% ipython --no-banner

In [1]: import numpy as np

In [2]: np.set_printoptions(precision=3, suppress=True, linewidth=160)

In [3]: A = np.load("a.npy")

In [4]: A
Out[4]: 
array([[0.007, 0.047, 0.047, 0.007, 0.047, 0.007],
       [0.047, 0.327, 0.327, 0.047, 0.327, 0.047],
       [0.047, 0.327, 0.327, 0.047, 0.327, 0.047],
       [0.007, 0.047, 0.047, 0.007, 0.047, 0.007],
       [0.047, 0.327, 0.327, 0.047, 0.327, 0.047],
       [0.007, 0.047, 0.047, 0.007, 0.047, 0.007]])

In [5]: np.argsort(-np.linalg.norm(A, axis=0).round(6), kind="stable")[:3]
Out[5]: array([1, 2, 4])

In [6]: U, sigma, Vh = np.linalg.svd(A)

In [7]: evecs = Vh[:(sigma > 1e-8).sum()]

In [8]: rng = np.random.default_rng(3918)

In [9]: x = A[3] + 3 * A[0] + rng.integers(2) * np.eye(6)[1]

In [10]: x
Out[10]: array([0.027, 0.187, 0.187, 0.027, 0.187, 0.027])

In [11]: np.diag(evecs.T @ evecs)
Out[11]: array([0.007, 0.327, 0.327, 0.007, 0.327, 0.007])

In [12]: evecs.T @ evecs
Out[12]: 
array([[0.007, 0.047, 0.047, 0.007, 0.047, 0.007],
       [0.047, 0.327, 0.327, 0.047, 0.327, 0.047],
       [0.047, 0.327, 0.327, 0.047, 0.327, 0.047],
       [0.007, 0.047, 0.047, 0.007, 0.047, 0.007],
       [0.047, 0.327, 0.327, 0.047, 0.327, 0.047],
       [0.007, 0.047, 0.047, 0.007, 0.047, 0.007]])

In [13]: round(np.linalg.norm(x - evecs.T @ evecs @ x), 3)
Out[13]: np.float64(0.0)

In [14]: np.linalg.matrix_rank(np.vstack([A, x]))
Out[14]: np.int64(1)

In [15]: np.allclose(evecs.T @ evecs @ x, x)
Out[15]: True

In [16]: data = np.loadtxt("run11.csv", delimiter=",")

In [17]: data
Out[17]: 
array([[ 0., 10., 10.,  0., 30., 30.],
       [10.,  0.,  6., 30.,  0., 18.],
       [ 4., 10.,  0., 12., 30.,  0.],
       [ 0., 15., 15.,  0., 10., 10.],
       [15.,  0.,  9., 10.,  0.,  6.],
       [ 6., 15.,  0.,  4., 10.,  0.]])

In [18]: M2 = data / np.sqrt((data ** 2).mean(axis=1, keepdims=True))

In [19]: M2[1]
Out[19]: array([0.664, 0.   , 0.399, 1.993, 0.   , 1.196])

In [20]: np.linalg.norm(M2, axis=1)
Out[20]: array([2.449, 2.449, 2.449, 2.449, 2.449, 2.449])

In [21]: np.count_nonzero(data)
Out[21]: np.int64(24)

In [22]: data.shape
Out[22]: (6, 6)

In [23]: np.linalg.matrix_rank(data)
Out[23]: np.int64(6)

In [24]: np.diff(data, axis=0)
Out[24]: 
array([[ 10., -10.,  -4.,  30., -30., -12.],
       [ -6.,  10.,  -6., -18.,  30., -18.],
       [ -4.,   5.,  15., -12., -20.,  10.],
       [ 15., -15.,  -6.,  10., -10.,  -4.],
       [ -9.,  15.,  -9.,  -6.,  10.,  -6.]])

In [25]: data.mean(axis=0)
Out[25]: array([ 5.833,  8.333,  6.667,  9.333, 13.333, 10.667])

In [26]: round(np.linalg.norm(data), 3)
Out[26]: np.float64(77.389)

In [27]: np.abs(data).max()
Out[27]: np.float64(30.0)

In [28]: data.sum(axis=0)
Out[28]: array([35., 50., 40., 56., 80., 64.])

In [29]: np.unravel_index(np.abs(data).argmax(), data.shape)
Out[29]: (np.int64(0), np.int64(4))

In [30]: data.sum(axis=1)
Out[30]: array([80., 64., 56., 50., 40., 35.])

In [31]: lab = rng.permutation(6)

In [32]: lab
Out[32]: array([2, 0, 5, 4, 1, 3])

In [33]: M2 = data[lab][:, lab]

In [34]: np.sort(np.abs(np.linalg.eigvals(M2)))
Out[34]: array([ 9.698,  9.698, 18.588, 26.996, 26.996, 51.743])

In [35]: np.diag(M2)
Out[35]: array([0., 0., 0., 0., 0., 0.])

In [36]: x = np.array([-3, 2, 3, -5, -4, 2])

In [37]: h = np.maximum(data @ x, 0)

In [38]: np.flatnonzero(h > 1e-9)
Out[38]: array([3])

In [39]: np.maximum(data @ (3 * x), 0)
Out[39]: array([  0.,   0.,   0., 165.,   0.,   0.])

In [40]: np.tanh(data @ x)
Out[40]: array([-1., -1., -1.,  1., -1., -1.])

In [41]: W0 = np.loadtxt("data.csv", delimiter=",")

In [42]: W0
Out[42]: 
array([[5., 1., 1., 1., 1., 1., 1., 1., 1.],
       [1., 5., 1., 1., 1., 1., 1., 1., 1.],
       [1., 1., 5., 1., 1., 1., 1., 1., 1.],
       [1., 1., 1., 5., 1., 1., 1., 1., 1.],
       [1., 1., 1., 1., 5., 1., 1., 1., 1.],
       [1., 1., 1., 1., 1., 5., 1., 1., 1.],
       [1., 1., 1., 1., 1., 1., 5., 1., 1.],
       [1., 1., 1., 1., 1., 1., 1., 5., 1.],
       [1., 1., 1., 1., 1., 1., 1., 1., 5.]])

In [43]: f = np.array([9, 1, 6])

In [44]: np.polyval(f, W0[0])
Out[44]: array([236.,  16.,  16.,  16.,  16.,  16.,  16.,  16.,  16.])

In [45]: np.convolve(W0[0], f)
Out[45]: array([45., 14., 40., 16., 16., 16., 16., 16., 16.,  7.,  6.])

In [46]: np.correlate(W0[0], W0[2], "full")
Out[46]: array([ 5.,  6.,  7.,  8.,  9., 10., 31., 16., 17., 12., 11., 10.,  9.,  8.,  7.,  2.,  1.])

In [47]: r = np.linalg.matrix_rank(A)

In [48]: r
Out[48]: np.int64(1)

In [49]: null = np.linalg.svd(A)[2][r:].T

In [50]: np.allclose(A @ null, 0)
Out[50]: True

In [51]: np.linalg.matrix_rank(A.T @ A), np.linalg.matrix_rank(A @ A.T)
Out[51]: (np.int64(1), np.int64(1))

In [52]: null.shape
Out[52]: (6, 5)

In [53]: w, evecs = np.linalg.eigh(W0)

In [54]: x = np.array([-7, 7, 2, 4, 6, -8, 9, 4, -1])

In [55]: x @ W0 @ x
Out[55]: np.float64(1520.0)

In [56]: round(float(x @ W0 @ x / (x @ x)), 3), np.round(w[0], 3), w[-1]
Out[56]: (4.81, np.float64(4.0), np.float64(13.0))

In [57]: evecs * np.maximum(w, 0) @ evecs.T
Out[57]: 
array([[5., 1., 1., 1., 1., 1., 1., 1., 1.],
       [1., 5., 1., 1., 1., 1., 1., 1., 1.],
       [1., 1., 5., 1., 1., 1., 1., 1., 1.],
       [1., 1., 1., 5., 1., 1., 1., 1., 1.],
       [1., 1., 1., 1., 5., 1., 1., 1., 1.],
       [1., 1., 1., 1., 1., 5., 1., 1., 1.],
       [1., 1., 1., 1., 1., 1., 5., 1., 1.],
       [1., 1., 1., 1., 1., 1., 1., 5., 1.],
       [1., 1., 1., 1., 1., 1., 1., 1., 5.]])

In [58]: M = np.loadtxt("w.csv", delimiter=",")

In [59]: M
Out[59]: 
array([[ -5.641,  17.063,  -7.456,  -9.271,  -0.336,  15.248,   8.402],
       [ -4.185,  13.944,  -5.863,  -7.541,  -0.54 ,  12.266,   7.31 ],
       [ -3.462,  12.365,  -5.062,  -6.663,  -0.639,  10.764,   6.725],
       [ -0.839,   6.276,  -2.054,  -3.268,  -0.954,   5.061,   4.166],
       [ -0.551,   5.535,  -1.703,  -2.855,  -0.977,   4.383,   3.805],
       [ -0.093,   4.275,  -1.123,  -2.153,  -0.999,   3.245,   3.151],
       [  0.447,   2.466,  -0.353,  -1.153,  -0.96 ,   1.666,   2.082],
       [  0.518,   2.147,  -0.231,  -0.979,  -0.937,   1.398,   1.869],
       [  0.537,   2.049,  -0.195,  -0.926,  -0.928,   1.317,   1.801],
       [  0.618,   1.475,  -0.001,  -0.619,  -0.855,   0.856,   1.384],
       [  0.373,   0.28 ,   0.158,  -0.056,  -0.382,   0.065,   0.306],
       [ -0.132,  -0.061,  -0.068,  -0.004,   0.133,   0.004,  -0.056],
       [ -0.133,  -0.061,  -0.068,  -0.004,   0.133,   0.004,  -0.056],
       [ -0.948,  -0.395,  -0.525,  -0.103,   1.023,   0.028,  -0.066],
       [ -1.289,  -0.623,  -0.715,  -0.14 ,   1.479,  -0.049,   0.085],
       [ -1.796,  -1.326,  -0.954,  -0.112,   2.392,  -0.485,   0.576],
       [ -2.071,  -2.473,  -0.984,   0.102,   3.355,  -1.386,   1.275],
       [ -2.089,  -4.076,  -0.78 ,   0.528,   4.329,  -2.768,   2.116],
       [ -0.934, -10.526,   0.884,   2.702,   6.94 ,  -8.708,   4.791],
       [ -0.932, -10.532,   0.886,   2.704,   6.942,  -8.714,   4.793]])

In [60]: Q, evecs = np.linalg.qr(data[:, :2])[0], np.linalg.qr(data[:, 2:])[0]

In [61]: sigma = np.linalg.svd(Q.T @ evecs, compute_uv=False)

In [62]: sigma
Out[62]: array([0.896, 0.789])
